% python3 -q
>>> import numpy as np
>>> np.set_printoptions(precision=2, suppress=True, linewidth=160, legacy="1.25")
>>> rd = lambda a: np.round(a, 2) + 0
>>> E = np.load("w.npy")
>>> E
array([[ 0, -3,  0, -3],
       [ 3,  0,  2,  1],
       [ 0, -2,  0, -1],
       [ 3, -1,  1,  0]])
>>> x0 = np.array([-2, -1, 0, -5])
>>> rd(np.linalg.svd(E, compute_uv=False))
array([4.86, 4.86, 0.62, 0.62])
>>> q = np.linalg.solve(np.eye(4) - E, np.eye(4) + E)
>>> rd(np.linalg.det(q))
1.0
>>> rd(q @ q.T)
array([[1., 0., 0., 0.],
       [0., 1., 0., 0.],
       [0., 0., 1., 0.],
       [0., 0., 0., 1.]])
>>> A = np.loadtxt("case2.csv", delimiter=",")
>>> A
array([[ 0.,  1., -1.],
       [ 1., -3., -3.],
       [ 2., -1., -3.],
       [ 1., -3., -3.]])
>>> B = np.c_[A[:, :2] @ np.array([[-1, 2], [-6, 8]]), np.array([0, 2, 2, 1])]
>>> B
array([[ -6.,   8.,   0.],
       [ 17., -22.,   2.],
       [  4.,  -4.,   2.],
       [ 17., -22.,   1.]])
>>> rd(np.linalg.lstsq(A, B[:, 0])[0])
array([-1., -6.,  0.])
>>> rd(np.linalg.norm(B - A @ np.linalg.lstsq(A, B)[0], axis=0))
array([0.  , 0.  , 0.71])
>>> u, v = B[0], B[1]
>>> u @ v
-278.0
>>> p = (u @ v) / (u @ u) * u
>>> rd(v - p)
array([0.32, 0.24, 2.  ])
>>> np.linalg.matrix_rank(np.outer(u, v))
1
>>> p
array([ 16.68, -22.24,  -0.  ])
>>> hat = A @ np.linalg.solve(A.T @ A, A.T)
>>> rd(np.linalg.eigvalsh(hat))
array([0., 1., 1., 1.])
>>> np.allclose(hat @ hat, hat)
True
>>> rd(np.diag(hat))
array([1. , 0.5, 1. , 0.5])
>>> rd((np.eye(4) - hat) @ A)
array([[0., 0., 0.],
       [0., 0., 0.],
       [0., 0., 0.],
       [0., 0., 0.]])
>>> x0 = np.array([2, 2, 2])
>>> rhs = A @ x0
>>> rd(np.linalg.solve(A.T @ A, A.T @ rhs))
array([2., 2., 2.])
>>> rhs
array([  0., -10.,  -4., -10.])
>>> rng = np.random.default_rng(39)
>>> rhs = rhs + 0.1 * rng.normal(size=4)
>>> rd(rhs)
array([  0.  ,  -9.97,  -3.98, -10.09])
>>> beta, *_ = np.linalg.lstsq(A, rhs)
>>> rd(A.T @ (rhs - A @ beta))
array([0., 0., 0.])
>>> rd(beta)
array([2.03, 2.01, 2.01])
>>> rd(np.linalg.norm(rhs - A @ beta))
0.08
>>> arr = np.loadtxt("sample13.csv", delimiter=",")
>>> arr
array([[ 2.75, -2.8 , -0.81, -2.17],
       [ 2.67, -2.88, -0.8 , -1.3 ],
       [ 2.55, -3.01, -0.87, -2.06],
       [ 2.78, -2.55, -0.89, -1.82],
       [ 2.99, -3.23, -0.62, -1.67],
       [ 2.77, -2.93, -0.77, -1.99],
       [ 3.14, -2.78, -1.27, -2.66],
       [ 2.63, -2.96, -1.19, -2.27],
       [ 3.04, -2.94, -1.33, -2.43],
       [-0.56,  3.1 ,  3.24,  1.9 ],
       [-0.77,  2.92,  2.42,  2.1 ],
       [-1.56,  2.84,  3.32,  1.79],
       [-0.61,  3.31,  2.98,  1.75],
       [-1.  ,  3.77,  3.12,  2.05],
       [-0.23,  3.36,  2.91,  1.55],
       [-0.88,  2.61,  3.02,  1.72],
       [-0.81,  2.9 ,  2.09,  2.45],
       [-0.66,  3.05,  2.88,  1.84]])
>>> B = np.c_[arr[:, :3] @ np.array([[-2, 1, -1], [2, 1, -2], [1, -2, -1]]), np.array([2, 4, 3, 4, 5, 2, 3, 5, 5, 1, 3, 2, 3, 3, 0, 3, 0, 2])]
>>> rd(B)
array([[-11.91,   1.57,   3.66,   2.  ],
       [-11.9 ,   1.39,   3.89,   4.  ],
       [-11.99,   1.28,   4.34,   3.  ],
       [-11.55,   2.01,   3.21,   4.  ],
       [-13.06,   1.  ,   4.09,   5.  ],
       [-12.17,   1.38,   3.86,   2.  ],
       [-13.11,   2.9 ,   3.69,   3.  ],
       [-12.37,   2.05,   4.48,   5.  ],
       [-13.29,   2.76,   4.17,   5.  ],
       [ 10.56,  -3.94,  -8.88,   1.  ],
       [  9.8 ,  -2.69,  -7.49,   3.  ],
       [ 12.12,  -5.36,  -7.44,   2.  ],
       [ 10.82,  -3.26,  -8.99,   3.  ],
       [ 12.66,  -3.47,  -9.66,   3.  ],
       [ 10.09,  -2.69,  -9.4 ,   0.  ],
       [ 10.  ,  -4.31,  -7.36,   3.  ],
       [  9.51,  -2.09,  -7.08,   0.  ],
       [ 10.3 ,  -3.37,  -8.32,   2.  ]])
>>> np.linalg.matrix_rank(B)
4
>>> rd(np.linalg.lstsq(arr, B[:, 0])[0])
array([-2.,  2.,  1.,  0.])
>>> rd(np.linalg.norm(np.linalg.qr(arr)[0].T @ B, axis=0) ** 2 / ((B ** 2).sum(axis=0) + 1e-12))
array([1.  , 1.  , 1.  , 0.83])
